% ipython --no-banner

In [1]: import numpy as np

In [2]: np.set_printoptions(precision=2, suppress=True, linewidth=100)

In [3]: other = np.array([[-9]])

In [4]: C = np.array([[1, 9, 7, 3, 9],
   ...:     [7, 0, 9, 0, 5],
   ...:     [5, 4, 2, 7, 2],
   ...:     [7, 3, 4, 6, 6],
   ...:     [1, 5, 4, 8, 3]])

In [5]: J = np.block([[other, np.zeros((1, 5))], [np.zeros((5, 1)), C]])

In [6]: J
Out[6]: 
array([[-9.,  0.,  0.,  0.,  0.,  0.],
       [ 0.,  1.,  9.,  7.,  3.,  9.],
       [ 0.,  7.,  0.,  9.,  0.,  5.],
       [ 0.,  5.,  4.,  2.,  7.,  2.],
       [ 0.,  7.,  3.,  4.,  6.,  6.],
       [ 0.,  1.,  5.,  4.,  8.,  3.]])

In [7]: Uu, sigma, Vt = np.linalg.svd(J, full_matrices=False)

In [8]: sigma / sigma[0]
Out[8]: array([1.  , 0.4 , 0.38, 0.34, 0.13, 0.06])

In [9]: np.cumsum(sigma ** 2) / np.sum(sigma ** 2)
Out[9]: array([0.69, 0.8 , 0.9 , 0.99, 1.  , 1.  ])

In [10]: np.allclose(Uu * sigma @ Vt, J)
Out[10]: True

In [11]: (sigma > 1e-8).sum()
Out[11]: np.int64(6)

In [12]: np.round(Uu.T @ J @ Vt.T, 2) + 0
Out[12]: 
array([[23.79,  0.  ,  0.  ,  0.  ,  0.  ,  0.  ],
       [ 0.  ,  9.54,  0.  ,  0.  ,  0.  ,  0.  ],
       [ 0.  ,  0.  ,  9.  ,  0.  ,  0.  ,  0.  ],
       [ 0.  ,  0.  ,  0.  ,  8.13,  0.  ,  0.  ],
       [ 0.  ,  0.  ,  0.  ,  0.  ,  3.17,  0.  ],
       [ 0.  ,  0.  ,  0.  ,  0.  ,  0.  ,  1.45]])

In [13]: np.round(Vt @ Vt.T, 2) + 0
Out[13]: 
array([[1., 0., 0., 0., 0., 0.],
       [0., 1., 0., 0., 0., 0.],
       [0., 0., 1., 0., 0., 0.],
       [0., 0., 0., 1., 0., 0.],
       [0., 0., 0., 0., 1., 0.],
       [0., 0., 0., 0., 0., 1.]])

In [14]: np.allclose(J, J.T)
Out[14]: False

In [15]: np.allclose(J @ J.T, J.T @ J)
Out[15]: False

In [16]: (J + J.T) / 2
Out[16]: 
array([[-9. ,  0. ,  0. ,  0. ,  0. ,  0. ],
       [ 0. ,  1. ,  8. ,  6. ,  5. ,  5. ],
       [ 0. ,  8. ,  0. ,  6.5,  1.5,  5. ],
       [ 0. ,  6. ,  6.5,  2. ,  5.5,  3. ],
       [ 0. ,  5. ,  1.5,  5.5,  6. ,  7. ],
       [ 0. ,  5. ,  5. ,  3. ,  7. ,  3. ]])

In [17]: J @ J
Out[17]: 
array([[ 81.,   0.,   0.,   0.,   0.,   0.],
       [  0., 129.,  91., 150., 142., 113.],
       [  0.,  57., 124.,  87., 124.,  96.],
       [  0.,  94.,  84., 111.,  87., 117.],
       [  0.,  96., 127., 132., 133., 140.],
       [  0., 115.,  64., 104., 103.,  99.]])

In [18]: np.trace(J)
Out[18]: np.float64(3.0)

In [19]: (J - J.T) / 2
Out[19]: 
array([[ 0. ,  0. ,  0. ,  0. ,  0. ,  0. ],
       [ 0. ,  0. ,  1. ,  1. , -2. ,  4. ],
       [ 0. , -1. ,  0. ,  2.5, -1.5,  0. ],
       [ 0. , -1. , -2.5,  0. ,  1.5, -1. ],
       [ 0. ,  2. ,  1.5, -1.5,  0. , -1. ],
       [ 0. , -4. ,  0. ,  1. ,  1. ,  0. ]])

In [20]: np.linalg.matrix_power(J, 3)
Out[20]: 
array([[-729.,    0.,    0.,    0.,    0.,    0.],
       [   0., 2623., 2752., 3042., 3193., 3107.],
       [   0., 2324., 1713., 2569., 2292., 2339.],
       [   0., 1963., 2136., 2452., 2517., 2361.],
       [   0., 2716., 2491., 3171., 3130., 2981.],
       [   0., 1903., 2255., 2397., 2483., 2478.]])

In [21]: np.sort(np.abs(np.linalg.eigvals(J)))
Out[21]: array([ 2.11,  4.7 ,  4.7 ,  7.81,  9.  , 23.31])
